% python3 -q
>>> import numpy as np
>>> np.set_printoptions(precision=3, suppress=True, linewidth=160, sign=" ")
>>> other = np.array([[3, 6, 9, 7], [0, 1, -8, 8], [6, 6, 9, 1], [-7, 1, -1, 6]])
>>> data = other + other.T
>>> print(data)
[[ 6  6 15  0]
 [ 6  2 -2  9]
 [15 -2 18  0]
 [ 0  9  0 12]]
>>> # equal to its transpose
>>> other = data / np.sqrt((data ** 2).mean(axis=1, keepdims=True))
>>> print(data - data.mean(axis=1, keepdims=True))
[[-0.75 -0.75  8.25 -6.75]
 [ 2.25 -1.75 -5.75  5.25]
 [ 7.25 -9.75 10.25 -7.75]
 [-5.25  3.75 -5.25  6.75]]
>>> print(other[0])
[ 0.696  0.696  1.741  0.   ]
>>> evals, evecs = np.linalg.eigh(data)
>>> print(np.abs(evecs[:, -1]))
[ 0.571  0.084  0.815  0.046]
>>> print(np.abs(evecs[:, -1]).round(6).argmax())
2
>>> print(np.linalg.svd(data, compute_uv=False))
[ 28.3    17.68    9.219   1.239]
>>> print(np.unique(evals.round(6) + 0, return_counts=True)[1])
[ 1  1  1  1]
>>> print(evals)
[-9.219  1.239 17.68  28.3  ]
>>> print(np.round(evecs.T @ data @ evecs, 3) + 0)
[[-9.219  0.     0.     0.   ]
 [ 0.     1.239  0.     0.   ]
 [ 0.     0.    17.68   0.   ]
 [ 0.     0.     0.    28.3  ]]
>>> print(evals.sum(), np.trace(data))
38.0 38
>>> print(np.round(evecs @ np.diag(evals) @ evecs.T, 3) + 0)
[[ 6.  6. 15.  0.]
 [ 6.  2. -2.  9.]
 [15. -2. 18.  0.]
 [ 0.  9.  0. 12.]]
>>> evals, evecs = np.linalg.eig(data)
>>> print(np.round(data @ evecs[:, 0] - evals[0] * evecs[:, 0], 3) + 0)
[ 0.  0.  0.  0.]
>>> print(round(np.prod(evals), 3))
-5715.0
>>> print(np.sort(np.linalg.eigvals(data.T)))
[-9.219  1.239 17.68  28.3  ]
>>> proj = np.triu(np.array([[1, 0, 0, 2], [1, 1, 0, 0], [2, 1, 1, 2], [2, 2, 2, 1]]), 1) + np.eye(4)
>>> other = proj @ data @ np.linalg.inv(proj)
>>> print(np.poly(other))
[    1.   -38.   122.  4518. -5715.]
>>> print(np.linalg.matrix_rank(other))
4
>>> print(np.trace(other), np.trace(data))
38.0 38
>>> print([round(float(np.linalg.det(data[:i, :i])), 2) + 0 for i in range(1, 5)])
[6.0, -24.0, -1266.0, -5715.0]
>>> feats = np.array([[0, -1, 0], [0, -2, 0], [0, 0, 2], [-3, 0, -1], [-1, 0, 0]])
>>> O, R = np.linalg.qr(feats)
>>> print(R.round(3) + 0)
[[-3.162  0.    -0.949]
 [ 0.     2.236  0.   ]
 [ 0.     0.    -2.025]]
>>> print(np.allclose(R.T @ R, feats.T @ feats))
True
>>> print(O.round(3) + 0)
[[ 0.    -0.447  0.   ]
 [ 0.    -0.894  0.   ]
 [ 0.     0.    -0.988]
 [ 0.949  0.     0.049]
 [ 0.316  0.    -0.148]]
>>> print(O.shape, R.shape)
(5, 3) (3, 3)
>>> t3 = np.stack([feats, -2 * feats, feats[::-1]])
>>> print(t3.sum(axis=0))
[[-1  1  0]
 [-3  2 -1]
 [ 0  0  0]
 [ 3 -2  1]
 [ 1 -1  0]]
>>> print(t3.shape)
(3, 5, 3)
>>> print(np.linalg.matrix_rank(t3.reshape(3, -1)))
2
>>> m1 = np.load("run9.npy")
>>> print(m1)
[[-0.526 -0.3    0.6  ]
 [ 2.265  1.    -0.3  ]
 [ 0.233  0.     1.1  ]
 [ 1.212  0.5   -0.4  ]
 [ 1.185  0.6   -1.1  ]
 [ 1.467  0.7   -1.1  ]
 [-0.773 -0.4    1.5  ]
 [ 1.465  0.7    1.   ]
 [-4.03  -2.     1.2  ]
 [-1.813 -1.    -0.6  ]
 [ 2.703  1.4   -1.4  ]
 [-0.786 -0.2   -0.4  ]
 [-3.609 -1.8    0.6  ]
 [-1.595 -0.8    1.2  ]
 [ 2.931  1.3    1.3  ]
 [ 1.483  0.8   -2.1  ]]
>>> z = m1[:, 0] > np.median(m1[:, 0])
>>> r0 = m1[z].mean(axis=0) - m1[~z].mean(axis=0)
>>> print(((m1 - m1.mean(axis=0)) @ r0 > 0).astype(int))
[ 0  1  0  1  1  1  0  1  0  0  1  0  0  0  1  1]
>>> print(z.astype(int))
[ 0  1  0  1  1  1  0  1  0  0  1  0  0  0  1  1]
>>> theta = np.radians(180)
>>> R = np.eye(3)
>>> R[1, 1] = R[2, 2] = np.cos(theta)
>>> R[1, 2], R[2, 1] = -np.sin(theta), np.sin(theta)
>>> print(R.round(3) + 0)
[[ 1.  0.  0.]
 [ 0. -1.  0.]
 [ 0.  0. -1.]]
>>> other = m1 @ R.T
>>> print(np.linalg.svd(m1, compute_uv=False), np.linalg.svd(other, compute_uv=False))
[ 9.325  3.921  0.265] [ 9.325  3.921  0.265]
>>> print(np.round(np.linalg.det(R), 3), np.trace(R))
1.0 -1.0
>>> print(np.allclose(np.linalg.norm(m1, axis=1), np.linalg.norm(other, axis=1)))
True
>>> print(np.allclose(m1 @ m1.T, other @ other.T))
True
>>> print(np.abs(other - m1).max(axis=0))
[ 0.   4.   4.2]
>>> print(other.round(3) + 0)
[[-0.526  0.3   -0.6  ]
 [ 2.265 -1.     0.3  ]
 [ 0.233  0.    -1.1  ]
 [ 1.212 -0.5    0.4  ]
 [ 1.185 -0.6    1.1  ]
 [ 1.467 -0.7    1.1  ]
 [-0.773  0.4   -1.5  ]
 [ 1.465 -0.7   -1.   ]
 [-4.03   2.    -1.2  ]
 [-1.813  1.     0.6  ]
 [ 2.703 -1.4    1.4  ]
 [-0.786  0.2    0.4  ]
 [-3.609  1.8   -0.6  ]
 [-1.595  0.8   -1.2  ]
 [ 2.931 -1.3   -1.3  ]
 [ 1.483 -0.8    2.1  ]]
>>> E = np.loadtxt("block0.csv", delimiter=",")
>>> print(E)
[[ 0.19  10.458  8.95   7.096  2.479]
 [-3.09  -2.793 -4.071  0.16  -1.046]
 [ 3.159  5.433 10.871  1.21  -3.027]
 [-4.929  3.248  0.04   2.124 -0.629]
 [-0.874  2.555 -5.472  2.103  1.428]]
>>> O = data.astype(float).copy()
>>> for j in range(4):
...     O[:, j] -= O[:, :j] @ (O[:, :j].T @ O[:, j])
...     O[:, j] /= np.linalg.norm(O[:, j])
... 
>>> print(np.round(O.T @ O, 3) + 0)
[[ 1.  0.  0.  0.]
 [ 0.  1.  0.  0.]
 [ 0.  0.  1.  0.]
 [ 0.  0.  0.  1.]]
>>> arr = np.diag(20 * np.array([-1, -5, 5])) + np.array([[7, 2, 4], [1, 9, -2], [-2, -1, -6]])
>>> print(arr)
[[-13   2   4]
 [  1 -91  -2]
 [ -2  -1  94]]
>>> r0 = np.array([1, -3, -3])
>>> other = arr + np.outer(r0, np.eye(3)[2])
>>> print(other)
[[-13.   2.   5.]
 [  1. -91.  -5.]
 [ -2.  -1.  91.]]
>>> print(np.linalg.matrix_rank(np.linalg.inv(other) - np.linalg.inv(arr), tol=1e-8))
1
